>>> import numpy as np
>>> import numpy.linalg as la
>>> np.set_printoptions(precision=3, suppress=True, linewidth=200)
>>> arr = np.load("m.npy")
>>> print(arr)
[[ 0.894  0.3   -0.3    0.2   -0.3    0.4    1.    -2.8  ]
 [ 1.531  0.7   -0.5   -0.6    1.7    0.4   -0.4   -0.5  ]
 [-2.742  0.8    0.9    0.7   -1.     0.     1.2    0.6  ]
 [-0.924  0.     0.3    0.3    0.9   -1.    -0.9   -2.3  ]
 [ 0.358  1.4   -0.1    0.6   -0.8    0.9    1.1   -1.6  ]
 [ 1.22   1.5   -0.4   -0.3    0.2    0.3   -0.2    1.   ]
 [-0.653 -0.3    0.2   -1.     1.1   -0.1    0.5    1.5  ]
 [-1.448 -0.2    0.5    2.    -0.2   -1.6   -1.    -1.8  ]
 [-2.151  0.8    0.7   -0.9   -0.5    0.5    1.9    0.7  ]
 [-2.53   0.5    0.8   -0.3    0.     2.2    0.9    0.3  ]
 [ 4.167  0.2   -1.4    1.5    0.9    1.3   -0.7    0.9  ]
 [-2.426 -0.3    0.8    0.2   -0.1    0.7   -0.6    0.8  ]
 [-2.639 -0.9    0.9   -0.3   -0.9    0.8   -0.3   -0.1  ]
 [-2.392 -0.2    0.8   -0.9   -0.7   -0.4   -0.1    0.   ]
 [ 4.551 -1.8   -1.5   -0.5    0.     0.2    0.     1.7  ]
 [ 1.817  0.1   -0.6    2.    -1.4   -0.7    0.4   -1.6  ]
 [ 2.046  0.1   -0.7    0.2   -1.1   -1.4    0.6    0.4  ]
 [ 0.948  0.1   -0.3   -1.2    0.3    0.7   -0.7    0.2  ]
 [-4.689  0.5    1.6    0.1    1.6    0.    -1.4   -1.5  ]
 [ 0.078 -1.4    0.    -0.1   -1.7    1.5    0.    -0.8  ]
 [ 3.673 -0.4   -1.2    0.8   -0.9    1.6   -1.1   -0.9  ]
 [-0.69   0.6    0.2    0.1   -1.    -0.3    0.1   -1.6  ]
 [-0.012  0.5    0.    -0.4   -0.4    0.9   -0.2   -1.1  ]
 [-4.83   0.     1.6   -2.     0.3   -0.7    0.5    1.   ]
 [ 5.391  1.1   -1.8    0.     1.6   -0.4    0.2   -1.   ]
 [-1.793  1.2    0.6    0.5   -1.1    0.8   -1.4    0.4  ]
 [ 4.169 -1.9   -1.4   -0.7   -0.7    1.2    1.     1.3  ]
 [ 4.004  0.3   -1.3    0.9    1.7    1.5    0.4    0.6  ]
 [ 2.786  0.5   -0.9   -1.1    0.3    0.    -0.7   -1.5  ]
 [ 1.18  -0.8   -0.4   -0.9    0.    -1.3    0.7    1.2  ]
 [-3.287 -0.9    1.1    0.2   -0.8   -0.2   -0.3    0.6  ]
 [-2.684 -0.7    0.9    0.8    1.2    0.5   -0.2    0.3  ]
 [ 6.89   0.3   -2.3    1.1    0.6   -0.8    0.7   -1.9  ]
 [ 1.449 -0.3   -0.5   -0.7   -0.8   -1.3    1.6    0.9  ]
 [ 0.391 -0.6   -0.1    0.6   -1.2   -0.3    1.7   -0.6  ]
 [ 1.194  1.    -0.4   -0.7   -1.9    0.8    1.7    0.1  ]
 [-2.348  0.9    0.8   -0.1    0.3    0.1   -0.5   -0.5  ]
 [ 2.998 -2.2   -1.     0.7    0.6   -0.4    0.8   -0.1  ]
 [ 2.147  0.1   -0.7   -1.3    0.6   -0.9    0.8    0.5  ]
 [-4.223  1.1    1.4   -0.9    0.3   -0.4    1.4    0.4  ]]
>>> U, sigma, Vh = la.svd(arr, full_matrices=False)
>>> print(np.abs(U[:, 0]).round(6).argmax())
32
>>> print(np.round(Vh @ Vh.T, 3) + 0)
[[1. 0. 0. 0. 0. 0. 0. 0.]
 [0. 1. 0. 0. 0. 0. 0. 0.]
 [0. 0. 1. 0. 0. 0. 0. 0.]
 [0. 0. 0. 1. 0. 0. 0. 0.]
 [0. 0. 0. 0. 1. 0. 0. 0.]
 [0. 0. 0. 0. 0. 1. 0. 0.]
 [0. 0. 0. 0. 0. 0. 1. 0.]
 [0. 0. 0. 0. 0. 0. 0. 1.]]
>>> print(np.round(U.T @ U, 3) + 0)
[[1. 0. 0. 0. 0. 0. 0. 0.]
 [0. 1. 0. 0. 0. 0. 0. 0.]
 [0. 0. 1. 0. 0. 0. 0. 0.]
 [0. 0. 0. 1. 0. 0. 0. 0.]
 [0. 0. 0. 0. 1. 0. 0. 0.]
 [0. 0. 0. 0. 0. 1. 0. 0.]
 [0. 0. 0. 0. 0. 0. 1. 0.]
 [0. 0. 0. 0. 0. 0. 0. 1.]]
>>> print(round(np.sqrt((sigma ** 2).sum()), 3), np.round(la.norm(arr), 3))
24.148 24.148
>>> print(np.round(U.T @ arr @ Vh.T, 3) + 0)
[[19.298  0.     0.     0.     0.     0.     0.     0.   ]
 [ 0.     8.09   0.     0.     0.     0.     0.     0.   ]
 [ 0.     0.     6.611  0.     0.     0.     0.     0.   ]
 [ 0.     0.     0.     5.92   0.     0.     0.     0.   ]
 [ 0.     0.     0.     0.     5.708  0.     0.     0.   ]
 [ 0.     0.     0.     0.     0.     4.279  0.     0.   ]
 [ 0.     0.     0.     0.     0.     0.     3.949  0.   ]
 [ 0.     0.     0.     0.     0.     0.     0.     0.095]]
>>> print(sigma / sigma[0])
[1.    0.419 0.343 0.307 0.296 0.222 0.205 0.005]
>>> print(U.shape, sigma.shape, Vh.shape)
(40, 8) (8,) (8, 8)
>>> print(sigma)
[19.298  8.09   6.611  5.92   5.708  4.279  3.949  0.095]
>>> print(np.allclose(U * sigma @ Vh, arr))
True
>>> Xs = arr - arr.mean(axis=0)
>>> evecs = la.svd(Xs)[2][:7]
>>> out = Xs - Xs @ evecs.T @ evecs
>>> print(np.round(out.std(axis=0), 3) + 0)
[0.005 0.    0.014 0.    0.    0.    0.    0.   ]
>>> print(la.norm(out, axis=1).round(6).argmax())
9
>>> print(np.round(np.cov(Xs @ evecs.T, rowvar=False), 3) + 0)
[[9.454 0.    0.    0.    0.    0.    0.   ]
 [0.    1.676 0.    0.    0.    0.    0.   ]
 [0.    0.    1.082 0.    0.    0.    0.   ]
 [0.    0.    0.    0.899 0.    0.    0.   ]
 [0.    0.    0.    0.    0.8   0.    0.   ]
 [0.    0.    0.    0.    0.    0.462 0.   ]
 [0.    0.    0.    0.    0.    0.    0.384]]
>>> print(np.round(la.norm(out) / la.norm(Xs), 3))
0.004
>>> def softmax(z):
...     e = np.exp(z - z.max(axis=-1, keepdims=True))
...     return e / e.sum(axis=-1, keepdims=True)
... 
>>> print(np.round(softmax(10 * arr[33]), 3) + 0)
[0.181 0.    0.    0.    0.    0.    0.818 0.001]
>>> scores = arr @ arr.T / np.sqrt(8)
>>> print(softmax(scores)[33] @ arr)
[ 3.556 -0.496 -1.186 -0.091 -0.057 -0.226  0.678  0.18 ]
>>> x0 = np.array([2, -1, -1, 0, -3, -1, 2, -2])
>>> y = arr @ x0
>>> print(np.round(la.solve(arr.T @ arr, arr.T @ y), 3) + 0)
[ 2. -1. -1.  0. -3. -1.  2. -2.]
>>> rng = np.random.default_rng(87)
>>> y = y + 0.3 * rng.normal(size=40)
>>> print(y)
[ 10.035  -2.477  -2.839  -0.581   6.115  -2.138  -6.159   0.615  -1.927  -7.671   2.083  -8.544  -3.925  -2.526   8.825  12.694   9.967  -1.715 -15.863   6.634   9.423   4.419   1.174 -12.718
   9.151  -6.26   12.203   1.654   6.454   3.844  -5.641 -10.676  19.959   8.71    9.615   9.872  -7.339   9.477   4.67   -9.143]
>>> beta, *_ = la.lstsq(arr, y)
>>> print(round(float(la.norm(y - arr @ beta)), 3))
1.379
>>> print(beta.round())
[ 1. -1. -3. -0. -3. -1.  2. -2.]
>>> print(np.round(arr.T @ (y - arr @ beta), 3) + 0)
[0. 0. 0. 0. 0. 0. 0. 0.]
>>> print(beta)
[ 1.224 -1.031 -3.241 -0.022 -3.003 -1.071  1.987 -1.993]
>>> W0 = np.load("arr.npy")
>>> print(W0)
[[ 4  5  6  7  8  9 10 11 12]
 [13 14 15 16 17 18 19 20 21]
 [22 23 24 25 26 27 28 29 30]
 [31 32 33 34 35 36 37 38 39]
 [40 41 42 43 44 45 46 47 48]]
>>> print(np.unique(W0.round(6), axis=0).shape)
(5, 9)
>>> cov = W0.T @ W0
>>> print(cov)
[[3230 3340 3450 3560 3670 3780 3890 4000 4110]
 [3340 3455 3570 3685 3800 3915 4030 4145 4260]
 [3450 3570 3690 3810 3930 4050 4170 4290 4410]
 [3560 3685 3810 3935 4060 4185 4310 4435 4560]
 [3670 3800 3930 4060 4190 4320 4450 4580 4710]
 [3780 3915 4050 4185 4320 4455 4590 4725 4860]
 [3890 4030 4170 4310 4450 4590 4730 4870 5010]
 [4000 4145 4290 4435 4580 4725 4870 5015 5160]
 [4110 4260 4410 4560 4710 4860 5010 5160 5310]]
>>> print(la.matrix_rank(cov))
2
>>> print(np.round(la.eigvalsh(cov)[::-1], 3) + 0)
[37952.375    57.625     0.        0.        0.        0.        0.        0.        0.   ]
>>> print(np.round(la.svd(W0, compute_uv=False) ** 2, 3) + 0)
[37952.375    57.625     0.        0.        0.   ]
>>> print(np.allclose(cov, cov.T))
True
>>> rank = la.matrix_rank(W0)
>>> print(rank)
2
>>> null = la.svd(W0)[2][rank:].T
>>> print(np.allclose(W0 @ null, 0))
True
>>> U, sigma, Vh = la.svd(W0)
>>> print(np.argmax(sigma[:-1] / (sigma[1:] + 1e-6)) + 1)
2
>>> print(sigma.round(3) + 0)
[194.814   7.591   0.      0.      0.   ]
>>> out = U[:, :2] @ np.diag(sigma[:2]) @ Vh[:2]
>>> print(la.matrix_rank(W0, rtol=0.05))
1
>>> print(np.round(la.norm(W0 - out) / la.norm(W0), 3))
0.0
>>> print(la.matrix_rank(out))
2
>>> print(out)
[[ 4.  5.  6.  7.  8.  9. 10. 11. 12.]
 [13. 14. 15. 16. 17. 18. 19. 20. 21.]
 [22. 23. 24. 25. 26. 27. 28. 29. 30.]
 [31. 32. 33. 34. 35. 36. 37. 38. 39.]
 [40. 41. 42. 43. 44. 45. 46. 47. 48.]]
>>> W2 = np.array([[7, 5, -5, -6], [-2, -1, 8, 1]])
>>> feats = np.repeat(W2, 47 // 2, axis=0)
>>> feats = feats + 0.3 * rng.normal(size=feats.shape)
>>> print(feats)
[[ 6.791  5.206 -4.724 -5.977]
 [ 6.518  5.552 -5.124 -5.712]
 [ 6.987  4.86  -5.093 -5.944]
 [ 7.638  5.415 -5.091 -5.916]
 [ 6.683  4.726 -4.774 -5.964]
 [ 6.89   5.034 -5.013 -6.321]
 [ 6.888  4.922 -5.142 -6.211]
 [ 7.119  4.887 -4.839 -6.612]
 [ 6.311  5.288 -4.89  -6.334]
 [ 7.219  4.926 -4.782 -5.875]
 [ 6.331  4.929 -4.662 -5.429]
 [ 6.833  5.198 -5.004 -6.208]
 [ 6.789  5.077 -5.068 -5.945]
 [ 7.427  5.338 -4.92  -6.159]
 [ 6.693  5.153 -4.784 -5.617]
 [ 7.019  4.892 -5.036 -6.057]
 [ 6.593  4.928 -4.545 -5.798]
 [ 6.981  4.675 -4.594 -5.814]
 [ 7.525  4.636 -4.607 -5.71 ]
 [ 7.213  5.368 -5.143 -6.256]
 [ 6.863  4.853 -4.847 -6.266]
 [ 7.023  5.081 -5.139 -5.997]
 [ 6.961  5.229 -5.018 -6.092]
 [-2.035 -0.366  7.514  1.18 ]
 [-2.    -0.812  7.958  1.485]
 [-1.72  -1.074  8.085  1.108]
 [-1.721 -0.683  8.074  0.853]
 [-2.15  -1.465  7.892  0.924]
 [-2.316 -1.593  7.759  0.793]
 [-2.145 -0.79   7.731  1.548]
 [-2.129 -0.599  8.371  0.997]
 [-2.257 -0.977  7.792  0.802]
 [-2.473 -0.951  7.846  1.016]
 [-2.317 -1.257  8.164  0.852]
 [-2.14  -0.567  7.391  0.702]
 [-2.032 -1.016  8.27   0.702]
 [-2.048 -0.866  7.761  0.626]
 [-1.729 -0.804  7.859  0.833]
 [-2.295 -1.024  8.12   1.46 ]
 [-2.029 -1.339  8.24   0.776]
 [-2.389 -0.984  8.312  0.34 ]
 [-2.137 -0.36   8.637  0.702]
 [-1.755 -1.021  7.37   0.615]
 [-2.168 -0.157  7.83   1.752]
 [-2.186 -0.748  7.627  0.942]
 [-2.125 -1.503  7.807  0.441]]
>>> Xs = (feats - feats.mean(axis=0)) / feats.std(axis=0)
>>> print(np.argwhere(np.abs(Xs) > 2))
[]
>>> print(Xs.std(axis=0))
[1. 1. 1. 1.]
>>> beta = la.lstsq(np.delete(Xs, 2, axis=1), Xs[:, 2])[0]
>>> print(np.abs(beta).argmax())
0
>>> print(round(1 - np.var(Xs[:, 2] - np.delete(Xs, 2, axis=1) @ beta), 3))
0.997
>>> print(beta)
[-0.462 -0.264  0.275]
>>> U, sigma, Vh = la.svd(feats, full_matrices=False)
>>> print(np.abs(Vh[0]))
[0.533 0.364 0.634 0.427]
>>> print(np.round(np.sqrt((sigma ** 2).sum()), 3), np.round(la.norm(feats), 3))
68.385 68.385
>>> print(U.shape, sigma.shape, Vh.shape)
(46, 4) (4,) (4, 4)
>>> print(np.round(Vh @ Vh.T, 3) + 0)
[[1. 0. 0. 0.]
 [0. 1. 0. 0.]
 [0. 0. 1. 0.]
 [0. 0. 0. 1.]]
>>> print((sigma > 1e-8).sum())
4
>>> print(np.abs(U[:, 0]).round(6).argmax())
3
>>> print(sigma / sigma[0])
[1.    0.417 0.037 0.028]
>>> print(np.round(U.T @ feats @ Vh.T, 3) + 0)
[[63.063  0.     0.     0.   ]
 [ 0.    26.291  0.     0.   ]
 [ 0.     0.     2.304  0.   ]
 [ 0.     0.     0.     1.741]]
>>> T = np.stack([feats, 4 * feats, feats[::-1]])
>>> print(la.norm(T, axis=(1, 2)))
[ 68.385 273.54   68.385]
>>> print(la.matrix_rank(T))
[4 4 4]
>>> print((T @ feats.T).shape)
(3, 46, 46)
>>> x0 = np.array([8, -4, -2, -9])
>>> y = feats @ x0
>>> print(la.lstsq(feats, y)[0])
[ 8. -4. -2. -9.]
>>> y = y + 0.3 * rng.normal(size=46)
>>> print(y)
[ 96.687  91.844  99.859 102.883  97.551 101.389 101.942 106.918  96.49  100.522  89.578  99.998  97.35  103.625  93.095 101.462  93.645  98.832 102.451 103.116 101.96   99.453  99.909 -40.555
 -41.713 -35.857 -34.995 -35.712 -34.884 -43.17  -40.388 -37.28  -40.431 -37.665 -35.348 -34.376 -33.684 -33.786 -43.702 -34.367 -35.055 -39.684 -30.512 -48.524 -38.053 -30.434]
>>> beta, *_ = la.lstsq(feats, y)
>>> print(beta.round())
[ 8. -4. -2. -9.]
>>> print(beta)
[ 7.911 -3.97  -2.01  -9.079]
